$ python -q
>>> import numpy as np
>>> import numpy.linalg as la
>>> np.set_printoptions(precision=4, suppress=True, linewidth=200)
>>> W0 = np.array([[-1.0, 1.0, 1.0, 1.0],
...     [1.0, -1.0, 1.0, 1.0],
...     [1.0, 1.0, -1.0, 1.0],
...     [1.0, 1.0, 1.0, -1.0]])
>>> # symmetric
>>> ev, V = la.eigvalsh(W0)
Traceback (most recent call last):
  File "<python-input-5>", line 1, in <module>
    ev, V = la.eigvalsh(W0)
    ^^^^^
ValueError: too many values to unpack (expected 2)
>>> ev, V = la.eigh(W0)
>>> np.abs(V[:, -1]).round(6).argmax()
np.int64(0)
>>> np.round(V.T @ V, 4) + 0
array([[1., 0., 0., 0.],
       [0., 1., 0., 0.],
       [0., 0., 1., 0.],
       [0., 0., 0., 1.]])
>>> (ev > 1e-8).sum(), (ev < -1e-8).sum()
(np.int64(1), np.int64(3))
>>> np.abs(V[:, -1])
array([0.5, 0.5, 0.5, 0.5])
>>> ev.sum(), np.trace(W0)
(np.float64(-4.0), np.float64(-4.0))
>>> np.round(V.T @ W0 @ V, 4) + 0
array([[-2.,  0.,  0.,  0.],
       [ 0., -2.,  0.,  0.],
       [ 0.,  0., -2.,  0.],
       [ 0.,  0.,  0.,  2.]])
>>> la.svd(W0, compute_uv=False)
array([2., 2., 2., 2.])
>>> Q, R = la.qr(W0)
>>> np.abs(np.diag(R))
array([2., 2., 2., 2.])
>>> np.trace(Q @ Q.T)
np.float64(4.0)
>>> np.round(Q.T @ Q, 4) + 0
array([[1., 0., 0., 0.],
       [0., 1., 0., 0.],
       [0., 0., 1., 0.],
       [0., 0., 0., 1.]])
>>> Q @ R
array([[-1.,  1.,  1.,  1.],
       [ 1., -1.,  1.,  1.],
       [ 1.,  1., -1.,  1.],
       [ 1.,  1.,  1., -1.]])
>>> Q
array([[-0.5,  0.5, -0.5, -0.5],
       [ 0.5, -0.5, -0.5, -0.5],
       [ 0.5,  0.5,  0.5, -0.5],
       [ 0.5,  0.5, -0.5,  0.5]])
>>> abs(R[0, 0]), round(float(la.norm(W0[:, 0])), 4)
(np.float64(2.0), 2.0)
>>> Q.shape, R.shape
((4, 4), (4, 4))
